$ python3 -q
>>> import numpy as np
>>> import numpy.linalg as la
>>> np.set_printoptions(suppress=True, linewidth=160)
>>> M2 = np.array([[1, 1, 0, 3, 3, 2],
...     [0, 2, 2, 0, 3, 2],
...     [3, 3, 3, 1, 2, 3],
...     [0, 1, 0, 1, 0, 3],
...     [2, 0, 3, 1, 1, 0],
...     [2, 3, 2, 1, 2, 0]])
>>> arr = np.tril(M2)
>>> arr
array([[1, 0, 0, 0, 0, 0],
       [0, 2, 0, 0, 0, 0],
       [3, 3, 3, 0, 0, 0],
       [0, 1, 0, 1, 0, 0],
       [2, 0, 3, 1, 1, 0],
       [2, 3, 2, 1, 2, 0]])
>>> rk = la.matrix_rank(arr)
>>> rk
np.int64(5)
>>> null = la.svd(arr)[2][rk:].T
>>> null.shape
(6, 1)
>>> null[:, 0] / null[np.abs(null[:, 0]).round(6).argmax(), 0]
array([0., 0., 0., 0., 0., 1.])
>>> la.matrix_rank(arr.T @ arr), la.matrix_rank(arr @ arr.T)
(np.int64(5), np.int64(5))
>>> [int(la.matrix_rank(np.delete(arr, i, axis=0))) for i in range(6)]
[5, 5, 5, 5, 5, 5]
>>> np.allclose(arr @ null, 0)
True
>>> rng = np.random.default_rng(260196)
>>> idx = rng.permutation(6)
>>> idx
array([0, 4, 2, 3, 1, 5])
>>> M2 = arr[idx][:, idx]
>>> np.diag(M2)
array([1, 1, 3, 1, 2, 0])
>>> np.allclose(M2, arr)
False
>>> [round(float(x), 1) for x in la.svd(arr, compute_uv=False)[:3]]
[7.6, 2.9, 1.9]
>>> np.argsort(-la.norm(arr, axis=0).round(6), kind="stable")[:3]
array([1, 2, 0])
>>> la.matrix_rank(arr, rtol=0.1)
np.int64(5)
>>> np.unravel_index(np.abs(arr).argmax(), arr.shape)
(np.int64(2), np.int64(0))
>>> np.round(la.svd(arr, compute_uv=False), 1)
array([7.6, 2.9, 1.9, 1. , 0.8, 0. ])
>>> np.zeros(6, 6)
Traceback (most recent call last):
  File "<python-input-25>", line 1, in <module>
    np.zeros(6, 6)
    ~~~~~~~~^^^^^^
TypeError: Cannot interpret '6' as a data type
>>> arr.sum(axis=1)
array([ 1,  2,  9,  2,  7, 10])
>>> la.matrix_rank(arr)
np.int64(5)
>>> arr[6]
Traceback (most recent call last):
  File "<python-input-28>", line 1, in <module>
    arr[6]
    ~~~^^^
IndexError: index 6 is out of bounds for axis 0 with size 6
>>> np.round(la.norm(arr), 1)
np.float64(8.4)
>>> np.diff(arr, axis=0)
array([[-1,  2,  0,  0,  0,  0],
       [ 3,  1,  3,  0,  0,  0],
       [-3, -2, -3,  1,  0,  0],
       [ 2, -1,  3,  0,  1,  0],
       [ 0,  3, -1,  0,  1,  0]])
>>> np.abs(arr).max()
np.int64(3)
>>> arr.shape
(6, 6)
>>> np.count_nonzero(arr)
np.int64(16)
>>> np.round(arr.mean(axis=0), 1)
array([1.3, 1.5, 1.3, 0.5, 0.5, 0. ])
